% ipython --no-banner

In [1]: import numpy as np

In [2]: np.set_printoptions(precision=1, suppress=True, linewidth=160, sign=" ")

In [3]: sv = 5 * 0.7 ** np.arange(7)

In [4]: rng = np.random.default_rng(640)

In [5]: M = rng.normal(size=(28, 7)) * rng.permutation(sv)

In [6]: M.round(1) + 0
Out[6]: 
array([[ 1.3, -0.4, -0.4, -0.4, -5.6, -1. , -7.1],
       [-4.3,  0.3,  0.6,  1.2,  7.6,  2.8, -1.8],
       [ 3.9,  0.3,  0.9,  1.6, -3.7,  0.1, -1.2],
       [-1.8, -0.8,  1.6,  5.8,  7.4,  0.4,  0. ],
       [ 0.3,  0.5,  1.7, -0.8, -4.1,  3. ,  3.6],
       [-4.7, -0.3, -0.9,  3.7,  4.2,  1.8,  3.5],
       [-2.2,  0. , -0.6, -4.4, -6. ,  0.8, -1.6],
       [ 2.7,  0. , -0.3,  1.9, -7.4, -1. ,  3.4],
       [-1.1,  0.2,  0.2, -3.2,  0.7,  0.6, -6.6],
       [ 1.7,  1.4, -0.4, -1.5,  4.1, -0.6,  0.3],
       [-2.3,  0.5, -0.5,  1.9, -2.8,  0.9,  6.9],
       [ 2.3, -0.2,  0.3,  1.4,  2.2,  0.7,  0.8],
       [-1.4,  1.1,  0. , -0.4,  7.5,  1.3, -2.6],
       [-0.7,  0. , -0.2, -0.3, -3.1,  1.7, -0.7],
       [ 2.2,  0.1, -1.4,  2.1, -0.8, -1.8,  1.4],
       [ 1.6,  0. ,  0.7, -0.1, -4.3, -0.6, -1.2],
       [ 0. ,  0.2, -1.5,  0.3, -6.9, -0.5, -2.7],
       [-1.9,  1. , -0.9, -3.1, -0.1, -0.4, -3.9],
       [ 2.6, -0.4, -0.7, -0.4,  1.1,  1.2,  1. ],
       [-0.3, -0.1, -0.6,  1.8,  1.2,  0.6, -1.4],
       [ 0. , -0.2,  1.6, -0.2,  5.4,  0.3, -5.8],
       [ 1.2,  0.4, -1.2, -4.1,  0.2,  0.4,  3.7],
       [-1. ,  0.7, -0.6,  1.1,  6.6,  0.9, -2. ],
       [-0.5,  0.6,  1.1,  0.6, -6.7,  1.2,  2.6],
       [ 2.7,  0.4,  0. ,  0.1,  9.3,  0.8,  3.3],
       [-0.5, -0.2, -0.3,  2.8,  7.6, -1.8,  0.2],
       [-0.9, -0.3, -0.8,  1.1, -2.4,  1.2,  2.3],
       [ 0.7,  0.6,  0. ,  2.2, -6.9,  1.9,  3.4]])

In [7]: Xs = M - M.mean(axis=0)

In [8]: U, sv, Vt = np.linalg.svd(Xs, full_matrices=False)

In [9]: np.round(sv ** 2 / (sv ** 2).sum(), 1) + 0
Out[9]: array([ 0.6,  0.2,  0.1,  0.1,  0. ,  0. ,  0. ])

In [10]: (np.sign(U[:, 0]) == np.sign(U[0, 0])).astype(int)
Out[10]: array([ 1,  0,  1,  0,  1,  0,  1,  1,  0,  0,  1,  0,  0,  1,  1,  1,  1,  0,  0,  0,  0,  1,  0,  1,  0,  0,  1,  1])

In [11]: np.round(Xs.mean(axis=0), 1) + 0
Out[11]: array([ 0.,  0.,  0.,  0.,  0.,  0.,  0.])

In [12]: np.abs(Vt[0]).argmax()
Out[12]: np.int64(4)

In [13]: np.round(np.abs(Vt[-1]), 1) + 0
Out[13]: array([ 0. ,  1. ,  0. ,  0.1,  0. ,  0. ,  0. ])

In [14]: np.round(Vt[0] * np.sign(Vt[0, np.abs(Vt[0]).argmax()]), 1) + 0
Out[14]: array([-0.1,  0. ,  0. ,  0.1,  1. ,  0. , -0.1])

In [15]: dist = np.linalg.norm(M[:, None] - M[None], axis=-1)

In [16]: dist[16].round(6).argsort(kind="stable")[:4]
Out[16]: array([ 16,  15,   0,  13])

In [17]: np.linalg.matrix_rank(dist ** 2)
Out[17]: np.int64(9)

In [18]: proj = M @ np.linalg.solve(M.T @ M, M.T)

In [19]: np.linalg.matrix_rank(np.eye(28) - proj)
Out[19]: np.int64(21)

In [20]: np.round(np.linalg.eigvalsh(proj), 1) + 0
Out[20]: array([ 0.,  0.,  0.,  0.,  0.,  0.,  0.,  0.,  0.,  0.,  0.,  0.,  0.,  0.,  0.,  0.,  0.,  0.,  0.,  0.,  0.,  1.,  1.,  1.,  1.,  1.,  1.,  1.])

In [21]: np.round(proj @ M[:, 0], 1) + 0
Out[21]: 
array([ 1.3, -4.3,  3.9, -1.8,  0.3, -4.7, -2.2,  2.7, -1.1,  1.7, -2.3,  2.3, -1.4, -0.7,  2.2,  1.6,  0. , -1.9,  2.6, -0.3,  0. ,  1.2, -1. , -0.5,  2.7,
       -0.5, -0.9,  0.7])

In [22]: np.trace(proj)
Out[22]: np.float64(7.0)

In [23]: np.diag(proj)
Out[23]: 
array([ 0.3,  0.3,  0.3,  0.4,  0.4,  0.4,  0.3,  0.2,  0.2,  0.3,  0.3,  0.1,  0.3,  0.1,  0.2,  0.1,  0.3,  0.3,  0.3,  0.1,  0.2,  0.3,  0.2,  0.2,  0.3,
        0.2,  0.1,  0.3])

In [24]: J = np.loadtxt("x.csv", delimiter=",")

In [25]: J
Out[25]: 
array([[ 0.7,  0. ,  0.6, -0.4, -0.1, -0.8, -1. ],
       [ 0.9, -1. ,  0.3, -1. , -0.8,  0.1, -1. ],
       [-0.5, -0.9, -0.8, -0.5, -0.8,  0.9,  0.7],
       [-0.1, -0.1,  0. , -0.2,  0.1,  0.3,  0.7],
       [ 0.2,  0.6,  0.3,  0.6,  0. , -0.7, -0.9],
       [ 0.7, -0.2,  0.4, -0.3, -0.5, -0.7, -1. ],
       [ 0.1,  0.7,  0.5,  0.5,  0.5, -0.6, -0.3],
       [ 0. ,  0.9,  0.4,  0.9,  0.2, -0.8, -1. ],
       [-0.6, -0.3, -0.5, -0.2,  0.3,  0.8,  1. ],
       [-0.4, -0.4, -0.4, -0.3,  0.1,  0.7,  1. ],
       [ 0.4, -0.2,  0.4, -0.6,  0.2, -0.1,  0. ],
       [-0.9,  0.7, -0.8,  0.9,  0. ,  0.6,  1. ],
       [ 0.4,  0.4,  0.5,  0.1,  0.1, -0.6, -0.9],
       [-0.8,  0.3, -0.5,  0.4,  0.6,  0.8,  1. ],
       [ 0.5, -1. , -0.6, -1. , -0.8,  0.9,  0. ],
       [-0.4, -0.9, -0.7, -0.8, -0.5,  0.9,  0.9],
       [ 0.1, -1. , -0.7, -0.9, -0.9,  0.7, -0.7],
       [ 0.7, -1. , -0.6, -1. , -0.9,  0.9, -0.8],
       [-0.5,  0.7, -0.2,  0.8,  0.3, -0.1,  0.6],
       [-0.1, -1. , -0.7, -0.9, -0.8,  0.8,  0.4],
       [-0.4, -0.7, -0.5, -0.7, -0.1,  0.8,  1. ],
       [ 0.1, -0.1,  0.1, -0.2,  0. , -0.1, -0.2],
       [-0.2, -0.9, -0.7, -0.9, -0.6,  0.9,  0.8],
       [-0.2,  0.8,  0.2,  0.7,  0.5, -0.3,  0.5],
       [-0.3,  0.5, -0.1,  0.6,  0.1,  0. ,  0.4],
       [ 0. ,  1. ,  0.8,  0.9,  0.8, -0.9,  0. ],
       [ 0.6,  1. ,  1. ,  0.6,  0.9, -1. , -0.6],
       [ 0.5,  0.3,  0.5, -0.2,  0.2, -0.6, -0.9],
       [-0.2,  0.7,  0.3,  0.3,  0.7,  0. ,  1. ],
       [ 0.4,  0.1,  0.3,  0. , -0.2, -0.5, -0.9],
       [ 0.7, -0.9,  0. , -0.8, -0.8, -0.4, -1. ]])

In [26]: Xs = J - J.mean(axis=0)

In [27]: vecs = np.linalg.svd(Xs)[2][:2]

In [28]: Y = Xs - Xs @ vecs.T @ vecs

In [29]: np.linalg.norm(Y, axis=1).round(6).argmax()
Out[29]: np.int64(11)
